In [1]: import numpy as np

In [2]: np.set_printoptions(precision=2, suppress=True, linewidth=200, legacy="1.25")

In [3]: J = np.load("w.npy")

In [4]: print(J)
[[ 21  13  12  10  14]
 [ -3 -11  12  -6  -2]
 [  6  12  -9   7   4]
 [ -3   1  -6   0  -2]
 [-15  -7 -12  -6 -10]]

In [5]: U, sv, vt = np.linalg.svd(J)

In [6]: print(np.argmax(sv[:-1] / (sv[1:] + 1e-6)) + 1)
2

In [7]: print(sv.round(2) + 0)
[41.51 23.9   0.    0.    0.  ]

In [8]: Y = U[:, :2] @ np.diag(sv[:2]) @ vt[:2]

In [9]: print(Y.round(2) + 0)
[[ 21.  13.  12.  10.  14.]
 [ -3. -11.  12.  -6.  -2.]
 [  6.  12.  -9.   7.   4.]
 [ -3.   1.  -6.   0.  -2.]
 [-15.  -7. -12.  -6. -10.]]

In [10]: print(np.linalg.matrix_rank(Y))
2

In [11]: print(round(np.abs(J - Y).max(), 2))
0.0

In [12]: print(np.round(np.sort(np.abs(np.linalg.eigvals(J))), 2) + 0)
[ 0.    0.    0.   10.27 19.27]

In [13]: print(J @ J)
[[ 234  186   72  132  156]
 [  90  234 -216  132   60]
 [ -45 -183  207  -99  -30]
 [ -72 -108   54  -66  -48]
 [-198 -198    0 -132 -132]]

In [14]: print((J - J.T) / 2)
[[  0.    8.    3.    6.5  14.5]
 [ -8.    0.    0.   -3.5   2.5]
 [ -3.    0.    0.    6.5   8. ]
 [ -6.5   3.5  -6.5   0.    2. ]
 [-14.5  -2.5  -8.   -2.    0. ]]

In [15]: np.linalg.determinant(J)
---------------------------------------------------------------------------
AttributeError                            Traceback (most recent call last)
Cell In[15], line 1
----> 1 np.linalg.determinant(J)

AttributeError: module 'numpy.linalg' has no attribute 'determinant'

In [16]: U, sv, vt = np.linalg.svd(J)

In [17]: evecs = vt[:(sv > 1e-8).sum()]

In [18]: rng = np.random.default_rng(956)

In [19]: x = J[1] + -2 * J[2] + rng.integers(2) * np.eye(5)[4]

In [20]: print(x)
[-15. -35.  30. -20. -10.]

In [21]: print(np.linalg.matrix_rank(np.vstack([J, x])))
2

In [22]: print(round(float(np.linalg.norm(x - evecs.T @ evecs @ x)), 2))
0.0

In [23]: data = np.loadtxt("sample4.csv", delimiter=",")

In [24]: print(data)
[[ 0.6 -1.   0.8  1.8]
 [ 2.1 -0.2  0.8  0.2]
 [-0.8  0.6 -0.1  0.3]
 [-1.5 -0.9  1.7  0.4]
 [ 1.   0.3 -0.2 -0.4]]

In [25]: Y = data / np.linalg.norm(data, axis=1, keepdims=True)

In [26]: C2 = Y @ Y.T

In [27]: print(C2)
[[ 1.    0.47 -0.26  0.37 -0.22]
 [ 0.47  1.   -0.77 -0.27  0.7 ]
 [-0.26 -0.77  1.    0.24 -0.6 ]
 [ 0.37 -0.27  0.24  1.   -0.81]
 [-0.22  0.7  -0.6  -0.81  1.  ]]

In [28]: print(C2[0])
[ 1.    0.47 -0.26  0.37 -0.22]

In [29]: print((np.abs(C2) > 0.9).astype(int))
[[1 0 0 0 0]
 [0 1 0 0 0]
 [0 0 1 0 0]
 [0 0 0 1 0]
 [0 0 0 0 1]]

In [30]: print(np.linalg.norm(Y, axis=1))
[1. 1. 1. 1. 1.]

In [31]: P = data @ np.linalg.solve(data.T @ data, data.T)

In [32]: print(np.round((np.eye(5) - P) @ data, 2) + 0)
[[0. 0. 0. 0.]
 [0. 0. 0. 0.]
 [0. 0. 0. 0.]
 [0. 0. 0. 0.]
 [0. 0. 0. 0.]]

In [33]: print(np.diag(P))
[0.96 0.88 1.   0.97 0.19]

In [34]: print(P.round(2) + 0)
[[ 0.96  0.07 -0.01 -0.03 -0.17]
 [ 0.07  0.88  0.01  0.06  0.31]
 [-0.01  0.01  1.    0.   -0.02]
 [-0.03  0.06  0.    0.97 -0.16]
 [-0.17  0.31 -0.02 -0.16  0.19]]

In [35]: K = np.load("test5.npy")

In [36]: print(K)
[[-1.1  -0.25  0.    0.  ]
 [ 0.44  0.1   0.    0.  ]
 [-0.22 -0.05  0.    0.  ]
 [ 3.74  0.85  0.    0.  ]]

In [37]: print(np.argsort(-np.linalg.norm(K, axis=0).round(6), kind="stable")[:3])
[0 1 2]
